In [1]: import numpy as np

In [2]: import numpy.linalg as la

In [3]: np.set_printoptions(suppress=True, linewidth=120)

In [4]: F = np.load("sample6.npy")

In [5]: F
Out[5]: 
array([[6, 4, 4, 4],
       [6, 4, 4, 4],
       [6, 4, 4, 4]])

In [6]: np.argsort(-la.norm(F, axis=0).round(6), kind="stable")[:3]
Out[6]: array([0, 1, 2])

In [7]: print(round(la.norm(F, 2) / la.norm(F), 2))
1.0

In [8]: m1 = np.loadtxt("out4.csv", delimiter=",")

In [9]: m1
Out[9]: 
array([[1., 0.],
       [0., 1.]])

In [10]: f = np.array([-2, 2])

In [11]: A2 = m1 + np.outer(f, np.eye(2)[0])

In [12]: la.matrix_rank(la.inv(A2) - la.inv(m1), tol=1e-8)
Out[12]: np.int64(1)

In [13]: la.matrix_rank(A2 - m1)
Out[13]: np.int64(1)

In [14]: np.round(la.matrix_power(m1 - np.diag(np.diag(m1)), 2), 2)
Out[14]: 
array([[0., 0.],
       [0., 0.]])

In [15]: [int(la.matrix_rank(la.matrix_power(m1, p))) for p in range(1, 3)]
Out[15]: [2, 2]

In [16]: np.round(np.sort(la.eigvals(m1)), 2)
Out[16]: array([1., 1.])

In [17]: th = np.radians(72)

In [18]: r_ = np.eye(2)

In [19]: r_[1, 1] = r_[0, 0] = np.cos(th)

In [20]: r_[1, 0], r_[0, 1] = -np.sin(th), np.sin(th)

In [21]: r_.round(2)
Out[21]: 
array([[ 0.31,  0.95],
       [-0.95,  0.31]])

In [22]: A2 = m1 @ r_.T

In [23]: np.round(la.det(r_), 2), round(np.trace(r_), 2)
Out[23]: (np.float64(1.0), np.float64(0.62))

In [24]: A2.round(2)
Out[24]: 
array([[ 0.31, -0.95],
       [ 0.95,  0.31]])

In [25]: rng = np.random.default_rng(35225)

In [26]: idx = rng.permutation(2)

In [27]: idx
Out[27]: array([0, 1])

In [28]: A2 = m1[idx][:, idx]

In [29]: A2
Out[29]: 
array([[1., 0.],
       [0., 1.]])

In [30]: np.round(np.sort(np.abs(la.eigvals(A2))), 2)
Out[30]: array([1., 1.])

In [31]: np.diag(A2)
Out[31]: array([1., 1.])

In [32]: np.round(np.sort(np.abs(la.eigvals(m1)))[::-1], 2)
Out[32]: array([1., 1.])

In [33]: print(np.round(la.matrix_power(m1, 2), 2))
[[1. 0.]
 [0. 1.]]

In [34]: print(np.round(la.matrix_power(m1, 100), 2))
[[1. 0.]
 [0. 1.]]

In [35]: pr = np.eye(2)[1]

In [36]: for _ in range(6):
    ...:     pr = pr @ m1
    ...:     print(pr.round(2))
    ...: 
[0. 1.]
[0. 1.]
[0. 1.]
[0. 1.]
[0. 1.]
[0. 1.]

In [37]: W0 = np.loadtxt("m.csv", delimiter=",")

In [38]: W0
Out[38]: 
array([[1., 0., 0.],
       [0., 0., 0.],
       [3., 1., 2.]])

In [39]: r = la.matrix_rank(W0)

In [40]: r
Out[40]: np.int64(2)

In [41]: null = la.svd(W0)[2][r:].T

In [42]: null.shape
Out[42]: (3, 1)

In [43]: print(np.allclose(W0 @ null, 0))
True

In [44]: print(la.matrix_rank(W0.T @ W0), la.matrix_rank(W0 @ W0.T))
2 2

In [45]: print([int(la.matrix_rank(W0[:i])) for i in range(1, len(W0) + 1)])
[1, 1, 2]

In [46]: proj = np.triu(np.array([[-2, 2, 0], [3, -2, -3], [-3, 1, 2]]), 1) + np.eye(3)

In [47]: A2 = proj @ W0 @ la.inv(proj)

In [48]: np.round(la.det(A2), 2)
Out[48]: np.float64(-0.0)

In [49]: idx = rng.permutation(3)

In [50]: idx
Out[50]: array([1, 2, 0])

In [51]: A2 = W0[idx][:, idx]

In [52]: np.trace(A2)
Out[52]: np.float64(3.0)

In [53]: A2
Out[53]: 
array([[0., 0., 0.],
       [1., 2., 3.],
       [0., 0., 1.]])

In [54]: np.round(np.sort(np.abs(la.eigvals(A2))), 2)
Out[54]: array([0., 1., 2.])

In [55]: A2 = np.array([[-2, 0], [-2, -2]])

In [56]: mat = np.tril(A2)

In [57]: mat
Out[57]: 
array([[-2,  0],
       [-2, -2]])

In [58]: la.determinant(mat)
Traceback (most recent call last):
  Cell In[58], line 1
    la.determinant(mat)
AttributeError: module 'numpy.linalg' has no attribute 'determinant'


In [59]: round(float(la.det(mat)), 2)
Out[59]: 4.0

In [60]: (mat + mat.T) / 2
Out[60]: 
array([[-2., -1.],
       [-1., -2.]])

In [61]: np.round(np.abs(la.eigvals(mat)).max(), 2)
Out[61]: np.float64(2.0)

In [62]: mat.inv()
Traceback (most recent call last):
  Cell In[62], line 1
    mat.inv()
AttributeError: 'numpy.ndarray' object has no attribute 'inv'


In [63]: np.round(np.sort(np.abs(la.eigvals(mat))), 2)
Out[63]: array([2., 2.])

In [64]: print(la.matrix_power(mat, 4))
[[16  0]
 [64 16]]

In [65]: print((mat - mat.T) / 2)
[[ 0.  1.]
 [-1.  0.]]

In [66]: np.allclose(mat, mat.T)
Out[66]: False

In [67]: la.matrix_power(mat - np.diag(np.diag(mat)), 2)
Out[67]: 
array([[0, 0],
       [0, 0]])

In [68]: print(la.matrix_rank(mat - mat[0, 0] * np.eye(2)))
1

In [69]: idx = rng.permutation(2)

In [70]: idx
Out[70]: array([0, 1])

In [71]: A2 = mat[idx][:, idx]

In [72]: A2
Out[72]: 
array([[-2,  0],
       [-2, -2]])

In [73]: np.trace(A2)
Out[73]: np.int64(-4)

In [74]: mat - mat[0]
Out[74]: 
array([[ 0,  0],
       [ 0, -2]])

In [75]: mat.mean(axis=0)
Out[75]: array([-2., -1.])

In [76]: np.abs(mat).max()
Out[76]: np.int64(2)

In [77]: np.zeros(2, 2)
Traceback (most recent call last):
  Cell In[77], line 1
    np.zeros(2, 2)
TypeError: Cannot interpret '2' as a data type


In [78]: mat.sum(axis=0)
Out[78]: array([-4, -2])

In [79]: print(la.matrix_rank(mat))
2

In [80]: C = np.array([[2, 2, -9], [-4, -8, -7]])

In [81]: J = np.repeat(C, 14 // 2, axis=0)

In [82]: J = J + 0.1 * rng.normal(size=J.shape)

In [83]: J.round(2)
Out[83]: 
array([[ 2.01,  1.88, -8.97],
       [ 1.95,  2.01, -9.14],
       [ 1.94,  2.1 , -8.9 ],
       [ 1.88,  2.03, -9.11],
       [ 2.03,  1.93, -9.03],
       [ 2.14,  2.1 , -9.04],
       [ 2.15,  2.05, -8.99],
       [-4.03, -8.  , -6.99],
       [-4.16, -8.  , -6.92],
       [-4.01, -8.  , -6.91],
       [-4.03, -7.77, -7.16],
       [-3.9 , -8.03, -6.96],
       [-4.19, -8.04, -7.02],
       [-3.85, -8.09, -7.1 ]])

In [84]: np.round(np.abs(la.svd(J)[2][-1]), 2)
Out[84]: array([0.86, 0.5 , 0.08])

In [85]: print(la.cond(J) > 100)
False

In [86]: np.round(la.norm(J, 2) / la.norm(J), 2)
Out[86]: np.float64(0.84)

In [87]: round(np.log10(la.cond(J)))
Out[87]: 2

In [88]: proj = J @ la.solve(J.T @ J, J.T)

In [89]: np.round(np.diag(proj), 2)
Out[89]: array([0.17, 0.17, 0.2 , 0.26, 0.16, 0.17, 0.21, 0.14, 0.22, 0.15, 0.25, 0.26, 0.24, 0.39])

In [90]: np.round(proj @ J[:, 2], 2)
Out[90]: array([-8.97, -9.14, -8.9 , -9.11, -9.03, -9.04, -8.99, -6.99, -6.92, -6.91, -7.16, -6.96, -7.02, -7.1 ])

In [91]: np.round(la.eigvalsh(proj), 2) + 0
Out[91]: array([0., 0., 0., 0., 0., 0., 0., 0., 0., 0., 0., 1., 1., 1.])

In [92]: vec = np.array([-3, -3, 1])

In [93]: y = J @ vec

In [94]: np.round(la.solve(J.T @ J, J.T @ y), 2)
Out[94]: array([-3., -3.,  1.])

In [95]: y = y + 0.02 * rng.normal(size=14)

In [96]: y.round(2)
Out[96]: array([-20.67, -21.02, -21.02, -20.79, -20.88, -21.77, -21.62,  29.08,  29.58,  29.08,  28.23,  28.84,  29.65,  28.74])

In [97]: c, *_ = la.lstsq(J, y)

In [98]: print(np.round(J.T @ (y - J @ c), 2) + 0)
[0. 0. 0.]

In [99]: print(round(float(la.norm(y - J @ c)), 2))
0.06

In [100]: [round(float(la.norm(la.solve(J.T @ J + lam * np.eye(3), J.T @ y))), 2) for lam in (0, 1, 10, 100)]
Out[100]: [4.38, 4.24, 4.16, 3.51]

In [101]: print(c.round(2))
[-3.07 -2.96  0.99]

In [102]: c.round()
Out[102]: array([-3., -3.,  1.])

In [103]: data = np.array([[-0.46, 0.65, 0.34],
     ...:     [2.23, 1.8, -3.73],
     ...:     [-2.89, -2.14, 3.55],
     ...:     [-4.78, -3.7, 7.15],
     ...:     [0.36, 0.03, -0.19],
     ...:     [4.56, 3.81, -7.54],
     ...:     [5.01, 4.31, -7.42],
     ...:     [4.46, 3.41, -6.2],
     ...:     [-5.0, -3.75, 8.11],
     ...:     [-2.99, -2.85, 4.4],
     ...:     [-4.25, -3.17, 5.88]])

In [104]: Uu, sig, Vt = la.svd(data, full_matrices=False)

In [105]: np.round(np.cumsum(sig ** 2) / np.sum(sig ** 2), 2)
Out[105]: array([1., 1., 1.])

In [106]: np.abs(Uu[:, 0]).round(6).argmax()
Out[106]: np.int64(8)

In [107]: np.allclose(Uu * sig @ Vt, data)
Out[107]: True
